$ python -q
>>> import numpy as np
>>> from numpy import linalg as LA
>>> np.set_printoptions(precision=2, suppress=True, linewidth=140)
>>> data = np.loadtxt("test17.csv", delimiter=",")
>>> data
array([[ 0.5, -0.5, -0.1],
       [ 1.2,  1.2,  0.2],
       [-1.7,  1.5, -0.5]])
>>> np.round(LA.norm(data, 2), 2)
np.float64(2.42)
>>> round(float(LA.norm(data, "nuc")), 2)
4.36
>>> np.round(LA.norm(data[0] - data[2]), 2)
np.float64(3.0)
>>> np.round(LA.norm(data[0], 1), 2), round(LA.norm(data[0], np.inf), 2)
(np.float64(1.1), np.float64(0.5))
>>> (data + data.T) / 2
array([[ 0.5 ,  0.35, -0.9 ],
       [ 0.35,  1.2 ,  0.85],
       [-0.9 ,  0.85, -0.5 ]])
>>> np.sort(np.abs(LA.eigvals(data)))
array([0.74, 1.14, 1.14])
>>> proj = np.triu(np.array([[-4, 6, -1], [-3, 7, 5], [-6, -7, -4]]), 1) + np.eye(3)
>>> A2 = proj @ data @ LA.inv(proj)
>>> np.poly(A2)
array([ 1.  , -1.2 , -0.12,  0.96])
>>> vec = np.array([0, 3, 3])
>>> a = np.maximum(data @ vec, 0)
>>> np.flatnonzero(a > 1e-9)
array([1, 2])
>>> np.tanh(data @ vec)
array([-0.95,  1.  ,  1.  ])
>>> data * (a > 1e-9)[:, None]
array([[ 0. , -0. , -0. ],
       [ 1.2,  1.2,  0.2],
       [-1.7,  1.5, -0.5]])
>>> np.maximum(data @ (3 * vec), 0)
array([ 0. , 12.6,  9. ])
>>> a
array([0. , 4.2, 3. ])
>>> vec = np.array([-5, -1, -1])
>>> rhs = data @ vec
>>> rhs
array([-1.9, -7.4,  7.5])
>>> LA.solve(data, 3 * rhs)
array([-15.,  -3.,  -3.])
>>> LA.solve(data, rhs)
array([-5., -1., -1.])
>>> LA.solve(data, data[:, 2])
array([-0.,  0.,  1.])
>>> LA.solve(data.T, data[0])
array([ 1.,  0., -0.])
>>> X = np.load("w.npy")
>>> X
array([[-0.1 , -0.9 ,  1.7 ,  1.1 ],
       [ 1.1 ,  1.7 , -1.2 , -0.7 ],
       [-0.04, -0.39,  1.66,  1.34],
       [ 0.  , -1.  , -0.7 ,  0.  ]])
>>> proj = np.triu(np.array([[1, 1, 4, 5], [5, 4, 4, 2], [4, 0, 4, 3], [0, 4, 0, 4]]), 1) + np.eye(4)
>>> A2 = proj @ X @ LA.inv(proj)
>>> LA.matrix_rank(A2)
np.int64(4)
>>> round(LA.det(A2), 2)
np.float64(0.95)
>>> proj @ X - X @ proj
array([[ 0.94, -4.76,  5.94,  1.86],
       [-0.16, -4.66, -5.96,  0.06],
       [ 0.  , -2.96, -0.38, -4.  ],
       [ 0.  ,  0.  ,  4.  ,  4.1 ]])
>>> np.allclose(X, X.T)
False
>>> (X - X.T) / 2
array([[ 0.  , -1.  ,  0.87,  0.55],
       [ 1.  ,  0.  , -0.4 ,  0.15],
       [-0.87,  0.4 ,  0.  ,  1.02],
       [-0.55, -0.15, -1.02,  0.  ]])
>>> (X + X.T) / 2
array([[-0.1 ,  0.1 ,  0.83,  0.55],
       [ 0.1 ,  1.7 , -0.79, -0.85],
       [ 0.83, -0.79,  1.66,  0.32],
       [ 0.55, -0.85,  0.32,  0.  ]])
>>> np.allclose(X @ X.T, X.T @ X)
False
